% ipython --no-banner

In [1]: import numpy as np

In [2]: np.set_printoptions(suppress=True, linewidth=200)

In [3]: def rd(a):
   ...:     return np.round(a, 3) + 0
   ...: 

In [4]: arr = np.load("layer16.npy")

In [5]: arr
Out[5]: 
array([[1, 0, 0, 0],
       [0, 0, 0, 1],
       [0, 0, 1, 0],
       [0, 1, 0, 0]])

In [6]: rng = np.random.default_rng(78)

In [7]: labels = rng.permutation(4)

In [8]: M2 = arr[:, labels] * rng.choice([-1, 1], 4)

In [9]: print(M2)
[[ 1  0  0  0]
 [ 0  0  1  0]
 [ 0 -1  0  0]
 [ 0  0  0 -1]]

In [10]: left, _, Vt = np.linalg.svd(arr.T @ M2)

In [11]: rd(np.linalg.lstsq(arr, M2)[0])
Out[11]: 
array([[ 1.,  0.,  0.,  0.],
       [ 0.,  0.,  0., -1.],
       [ 0., -1.,  0.,  0.],
       [ 0.,  0.,  1.,  0.]])

In [12]: q = arr.astype(float).copy()

In [13]: for j in range(4):
    ...:     q[:, j] -= q[:, :j] @ (q[:, :j].T @ q[:, j])
    ...:     q[:, j] /= np.linalg.norm(q[:, j])
    ...: 

In [14]: q
Out[14]: 
array([[1., 0., 0., 0.],
       [0., 0., 0., 1.],
       [0., 0., 1., 0.],
       [0., 1., 0., 0.]])

In [15]: evals, V = np.linalg.eigh(arr)

In [16]: (evals > 1e-8).sum(), (evals < -1e-8).sum()
Out[16]: (np.int64(3), np.int64(1))

In [17]: rd(V @ np.diag(evals) @ V.T)
Out[17]: 
array([[1., 0., 0., 0.],
       [0., 0., 0., 1.],
       [0., 0., 1., 0.],
       [0., 1., 0., 0.]])

In [18]: rd(np.linalg.eigvalsh(arr + 3 * np.eye(4)))
Out[18]: array([2., 4., 4., 4.])

In [19]: rd(V.T @ V)
Out[19]: 
array([[1., 0., 0., 0.],
       [0., 1., 0., 0.],
       [0., 0., 1., 0.],
       [0., 0., 0., 1.]])

In [20]: left, sig, Vt = np.linalg.svd(arr, full_matrices=False)

In [21]: print(sig)
[1. 1. 1. 1.]

In [22]: left.shape, sig.shape, Vt.shape
Out[22]: ((4, 4), (4,), (4, 4))

In [23]: np.allclose(left * sig @ Vt, arr)
Out[23]: True

In [24]: print((arr != 0).astype(int))
[[1 0 0 0]
 [0 0 0 1]
 [0 0 1 0]
 [0 1 0 0]]

In [25]: arr @ arr
Out[25]: 
array([[1, 0, 0, 0],
       [0, 1, 0, 0],
       [0, 0, 1, 0],
       [0, 0, 0, 1]])

In [26]: print(rd(np.linalg.det(arr)))
-1.0

In [27]: W0 = np.load("m.npy")

In [28]: W0
Out[28]: 
array([[2, 1, 2, 1, 2, 1],
       [1, 3, 1, 3, 1, 3],
       [3, 1, 3, 1, 3, 1],
       [2, 1, 2, 1, 2, 1],
       [1, 3, 1, 3, 1, 3],
       [3, 1, 3, 1, 3, 1]])

In [29]: # columns 0 and 2 are equal

In [30]: u, v = W0[2], W0[3]

In [31]: print(u @ v)
21

In [32]: u @ u
Out[32]: np.int64(30)

In [33]: pr = (u @ v) / (u @ u) * u

In [34]: rd(v - pr)
Out[34]: array([-0.1,  0.3, -0.1,  0.3, -0.1,  0.3])

In [35]: print(rd(np.linalg.norm(u + v) ** 2 + np.linalg.norm(u - v) ** 2))
90.0

In [36]: np.outer(u, v)
Out[36]: 
array([[6, 3, 6, 3, 6, 3],
       [2, 1, 2, 1, 2, 1],
       [6, 3, 6, 3, 6, 3],
       [2, 1, 2, 1, 2, 1],
       [6, 3, 6, 3, 6, 3],
       [2, 1, 2, 1, 2, 1]])

In [37]: def softmax(z):
    ...:     e = np.exp(z - z.max(axis=-1, keepdims=True))
    ...:     return e / e.sum(axis=-1, keepdims=True)
    ...: 

In [38]: rd(softmax(W0).sum(axis=1))
Out[38]: array([1., 1., 1., 1., 1., 1.])

In [39]: print(rd(softmax(W0[2] + 3)))
[0.294 0.04  0.294 0.04  0.294 0.04 ]

In [40]: rd(softmax(W0[2]))
Out[40]: array([0.294, 0.04 , 0.294, 0.04 , 0.294, 0.04 ])

In [41]: scores = W0 @ W0.T / np.sqrt(6)

In [42]: rd(softmax(scores))
Out[42]: 
array([[0.037, 0.037, 0.426, 0.037, 0.037, 0.426],
       [0.001, 0.495, 0.004, 0.001, 0.495, 0.004],
       [0.012, 0.004, 0.484, 0.012, 0.004, 0.484],
       [0.037, 0.037, 0.426, 0.037, 0.037, 0.426],
       [0.001, 0.495, 0.004, 0.001, 0.495, 0.004],
       [0.012, 0.004, 0.484, 0.012, 0.004, 0.484]])

In [43]: rd(softmax(scores + np.triu(np.full(scores.shape, -np.inf), 1)))
Out[43]: 
array([[1.   , 0.   , 0.   , 0.   , 0.   , 0.   ],
       [0.002, 0.998, 0.   , 0.   , 0.   , 0.   ],
       [0.025, 0.007, 0.968, 0.   , 0.   , 0.   ],
       [0.069, 0.069, 0.794, 0.069, 0.   , 0.   ],
       [0.001, 0.497, 0.004, 0.001, 0.497, 0.   ],
       [0.012, 0.004, 0.484, 0.012, 0.004, 0.484]])
